In [1]: import numpy as np

In [2]: np.set_printoptions(precision=3, suppress=True, linewidth=160, sign=" ")

In [3]: m1 = np.load("layer8.npy")

In [4]: m1
Out[4]: 
array([[ 61,  37, -28, -17, -38, -29],
       [ 37,  50, -60,  28, -17, -27],
       [-28, -60,  80, -52,   8,  28],
       [-17,  28, -52,  58,  19,  -5],
       [-38, -17,   8,  19,  25,  16],
       [-29, -27,  28,  -5,  16,  17]])

In [5]: w, vecs = np.linalg.eigvalsh(m1)
Traceback (most recent call last):
  Cell In[5], line 1
    w, vecs = np.linalg.eigvalsh(m1)
ValueError: too many values to unpack (expected 2)


In [6]: w, vecs = np.linalg.eigh(m1)

In [7]: np.linalg.eigvalsh(m1 + 2 * np.eye(6))
Out[7]: array([   2.   ,    2.   ,    2.   ,    2.   ,  107.472,  187.528])

In [8]: np.round(np.linalg.svd(m1, compute_uv=False), 3) + 0
Out[8]: array([ 185.528,  105.472,    0.   ,    0.   ,    0.   ,    0.   ])

In [9]: np.abs(vecs[:, -1]).round(6).argmax()
Out[9]: np.int64(2)

In [10]: (w > 1e-8).sum(), (w < -1e-8).sum()
Out[10]: (np.int64(2), np.int64(0))

In [11]: np.round(vecs.T @ vecs, 3) + 0
Out[11]: 
array([[ 1.,  0.,  0.,  0.,  0.,  0.],
       [ 0.,  1.,  0.,  0.,  0.,  0.],
       [ 0.,  0.,  1.,  0.,  0.,  0.],
       [ 0.,  0.,  0.,  1.,  0.,  0.],
       [ 0.,  0.,  0.,  0.,  1.,  0.],
       [ 0.,  0.,  0.,  0.,  0.,  1.]])

In [12]: np.abs(vecs[:, -1])
Out[12]: array([ 0.368,  0.519,  0.63 ,  0.308,  0.165,  0.276])

In [13]: np.round(vecs.T @ m1 @ vecs, 3) + 0
Out[13]: 
array([[   0.   ,    0.   ,    0.   ,    0.   ,    0.   ,    0.   ],
       [   0.   ,    0.   ,    0.   ,    0.   ,    0.   ,    0.   ],
       [   0.   ,    0.   ,    0.   ,    0.   ,    0.   ,    0.   ],
       [   0.   ,    0.   ,    0.   ,    0.   ,    0.   ,    0.   ],
       [   0.   ,    0.   ,    0.   ,    0.   ,  105.472,    0.   ],
       [   0.   ,    0.   ,    0.   ,    0.   ,    0.   ,  185.528]])

In [14]: Uu, sigma, Vh = np.linalg.svd(m1)

In [15]: np.argmax(sigma[:-1] / (sigma[1:] + 1e-6)) + 1
Out[15]: np.int64(2)

In [16]: sigma.round(3) + 0
Out[16]: array([ 185.528,  105.472,    0.   ,    0.   ,    0.   ,    0.   ])

In [17]: other = Uu[:, :2] @ np.diag(sigma[:2]) @ Vh[:2]

In [18]: round(np.abs(m1 - other).max(), 3)
Out[18]: np.float64(0.0)

In [19]: np.round(np.linalg.norm(m1 - other) / np.linalg.norm(m1), 3)
Out[19]: np.float64(0.0)

In [20]: np.round(np.linalg.norm(m1 - other, 2), 3), round(float(sigma[2]), 3)
Out[20]: (np.float64(0.0), 0.0)

In [21]: E = np.load("sample0.npy")

In [22]: E
Out[22]: 
array([[  0,   0,   0,   0],
       [  3,   5,   1,   6],
       [  4,   2,   5,   1],
       [  0,   0,   0,   0],
       [  4,   2,   0,   1],
       [  0,   0,   0,   0],
       [  4,   6,   6,   3],
       [  4,   6,   1,   3],
       [  4,   6,   6,   3],
       [  0,   0,   0,   0],
       [  0,   4,   1,   2],
       [  4,   2,   5,   1],
       [  4,   6,   1,   3],
       [  0,   0,   0,   0],
       [  4,   2,   5,   1],
       [  4,   2,   5,   1],
       [  8,   8,   6,   4],
       [  0,   0,   0,   0],
       [  4,   6,   1,   3],
       [  4,   2,   0,   1],
       [  0,   0,   0,   0],
       [  4,   6,   6,   3],
       [  4,   2,   5,   1],
       [  0,   0,   0,   0],
       [  4,   2,   0,   1],
       [  0,   0,   0,   0],
       [ 11,   9,   6,   8],
       [  7,   3,   0,   5],
       [  4,   6,   6,   3],
       [  0,   4,   1,   2],
       [  3,   1,   0,   4],
       [  0,   4,   1,   2],
       [  4,   2,   0,   1],
       [  0,   0,   0,   0],
       [  4,   6,   1,   3],
       [  0,   0,   0,   0]])

In [23]: Uu, sigma, Vh = np.linalg.svd(E, full_matrices=False)

In [24]: np.round(Uu.T @ Uu, 3) + 0
Out[24]: 
array([[ 1.,  0.,  0.,  0.],
       [ 0.,  1.,  0.,  0.],
       [ 0.,  0.,  1.,  0.],
       [ 0.,  0.,  0.,  1.]])

In [25]: np.cumsum(sigma ** 2) / np.sum(sigma ** 2)
Out[25]: array([ 0.87 ,  0.944,  0.987,  1.   ])

In [26]: sigma
Out[26]: array([ 38.184,  11.113,   8.5  ,   4.604])

In [27]: C = E[[12, 8]].astype(float)

In [28]: for _ in range(3):
    ...:     idx = np.linalg.norm(E[:, None] - C, axis=-1).argmin(axis=1)
    ...:     C = np.array([E[idx == j].mean(axis=0) for j in range(2)])
    ...: 

In [29]: idx
Out[29]: array([ 0,  0,  1,  0,  0,  0,  1,  0,  1,  0,  0,  1,  0,  0,  1,  1,  1,  0,  0,  0,  0,  1,  1,  0,  0,  0,  1,  0,  1,  0,  0,  0,  0,  0,  0,  0])

In [30]: C[1] - C[0]
Out[30]: array([ 3.2  ,  2.516,  5.225,  1.156])

In [31]: C
Out[31]: 
array([[ 1.8  ,  2.12 ,  0.32 ,  1.48 ],
       [ 5.   ,  4.636,  5.545,  2.636]])

In [32]: D = np.linalg.norm(E[:, None] - E[None], axis=-1)

In [33]: D[13]
Out[33]: 
array([  0.   ,   8.426,   6.782,   0.   ,   4.583,   0.   ,   9.849,   7.874,   9.849,   0.   ,   4.583,   6.782,   7.874,   0.   ,   6.782,   6.782,  13.416,
         0.   ,   7.874,   4.583,   0.   ,   9.849,   6.782,   0.   ,   4.583,   0.   ,  17.378,   9.11 ,   9.849,   4.583,   5.099,   4.583,   4.583,   0.   ,
         7.874,   0.   ])

In [34]: np.linalg.norm(E - E.mean(axis=0), axis=1)
Out[34]: 
array([  4.806,   4.765,   3.533,   4.806,   2.579,   4.806,   5.404,   3.657,   5.404,   4.806,   3.133,   3.533,   3.657,   4.806,   3.533,   3.533,   8.647,
         4.806,   3.657,   2.579,   4.806,   5.404,   3.533,   4.806,   2.579,   4.806,  12.635,   5.616,   5.404,   3.133,   3.462,   3.133,   2.579,   4.806,
         3.657,   4.806])

In [35]: D.mean(axis=1).argmax()
Out[35]: np.int64(26)

In [36]: D[:5, :5]
Out[36]: 
array([[ 0.   ,  8.426,  6.782,  0.   ,  4.583],
       [ 8.426,  0.   ,  7.141,  8.426,  6.   ],
       [ 6.782,  7.141,  0.   ,  6.782,  5.   ],
       [ 0.   ,  8.426,  6.782,  0.   ,  4.583],
       [ 4.583,  6.   ,  5.   ,  4.583,  0.   ]])

In [37]: np.flatnonzero(D[13] < D.mean() / 2)
Out[37]: array([  0,   3,   5,   9,  13,  17,  20,  23,  25,  33,  35])

In [38]: round(np.linalg.norm(m1, 2) / np.linalg.norm(m1), 3)
Out[38]: np.float64(0.869)

In [39]: np.linalg.cond(m1) > 100
Out[39]: np.True_

In [40]: np.linalg.matrix_rank(m1, rtol=0.1)
Out[40]: np.int64(2)

In [41]: sigma = 20 * 0.2 ** np.arange(6)

In [42]: O, _ = np.linalg.qr(np.array([[-1.6, -1.4, -1.1, -0.2, 1.2, 0.5],
    ...:     [0.3, 2.2, 0.5, -0.3, -0.4, 1.8],
    ...:     [-0.5, -0.7, 0.6, -1.4, -2.5, 0.2],
    ...:     [0.5, 0.1, -1.0, -1.4, -0.3, -0.5],
    ...:     [1.5, -1.2, -0.4, -1.1, 0.7, 2.6],
    ...:     [1.8, 1.0, 0.4, 1.0, -0.3, 0.2]]))

In [43]: rng = np.random.default_rng(247351)

In [44]: A = rng.normal(size=(32, 6)) * sigma @ O

In [45]: A
Out[45]: 
array([[ 25.262, -15.015, -19.619,  -8.585,  -0.89 , -28.326],
       [ -5.445,  -2.073,   5.865,  -1.369,  -2.826,  10.247],
       [ -5.58 ,   5.585,   3.212,   2.812,   1.672,   4.627],
       [-15.783,   8.369,  12.463,   4.194,   0.231,  18.63 ],
       [-10.96 ,   5.186,   9.579,   3.236,  -0.531,  13.295],
       [-13.887,   5.057,  10.885,   1.874,  -0.892,  18.249],
       [ -4.425,   1.227,   3.342,  -0.038,  -0.294,   6.17 ],
       [  8.   ,  -1.38 ,  -7.913,  -1.165,   1.906, -11.538],
       [  6.99 ,  -7.656,  -4.628,  -4.373,  -2.305,  -5.141],
       [-11.411,   8.135,   7.71 ,   3.6  ,   1.746,  11.939],
       [  5.712,  -0.5  ,  -5.547,  -0.568,   1.615,  -8.548],
       [  7.469,  -4.155,  -6.698,  -2.817,   0.078,  -8.496],
       [ -9.291,   4.158,   6.652,   1.236,   0.053,  11.71 ],
       [ -4.879,   0.17 ,   4.611,   0.497,  -1.604,   7.457],
       [ 17.152, -11.072, -12.755,  -5.545,  -1.598, -18.647],
       [ -8.917,   5.823,   6.967,   3.242,   0.699,   9.607],
       [ 14.045,  -2.493, -13.636,  -2.224,   3.236, -20.054],
       [ -3.756,   7.337,   1.442,   3.297,   3.642,   0.419],
       [ -9.665,   6.836,   7.326,   3.852,   1.06 ,   9.977],
       [ 15.741,  -6.73 , -12.232,  -2.87 ,   0.483, -19.831],
       [ -6.51 ,   4.012,   4.42 ,   1.515,   0.582,   7.437],
       [ -7.427,   4.22 ,   4.446,   1.024,   0.785,   8.745],
       [ -4.87 ,   2.907,   3.476,   1.499,   0.322,   5.424],
       [  1.711,  -3.301,  -0.206,  -1.413,  -1.621,  -0.247],
       [ -8.823,   6.9  ,   5.701,   2.917,   1.835,   8.756],
       [  5.791,  -0.242,  -6.056,  -0.768,   1.978,  -8.849],
       [  4.409,  -4.264,  -3.928,  -3.303,  -0.708,  -3.524],
       [-11.645,   8.615,   7.822,   3.918,   1.857,  12.01 ],
       [-10.587,   7.285,   8.447,   4.06 ,   1.145,  11.038],
       [ -8.7  ,   5.997,   6.286,   3.004,   1.049,   9.143],
       [  3.348,  -7.188,  -1.117,  -3.652,  -3.513,   0.229],
       [ 11.577,  -3.46 , -10.278,  -1.928,   1.541, -15.616]])

In [46]: gram = np.cov(A, rowvar=False)

In [47]: np.argsort(-A.std(axis=0).round(6), kind="stable")
Out[47]: array([ 5,  0,  2,  1,  3,  4])

In [48]: A.std(axis=0)
Out[48]: array([ 10.206,   6.062,   8.102,   3.179,   1.645,  12.093])

In [49]: round(float(np.corrcoef(A[:, 1], A[:, 4])[0, 1]), 3)
Out[49]: 0.513

In [50]: np.polyfit(A[:, 1], A[:, 4], 1)
Out[50]: array([ 0.139,  0.212])

In [51]: np.median(A, axis=0)
Out[51]: array([-4.875,  2.067,  3.409,  0.761,  0.533,  5.797])
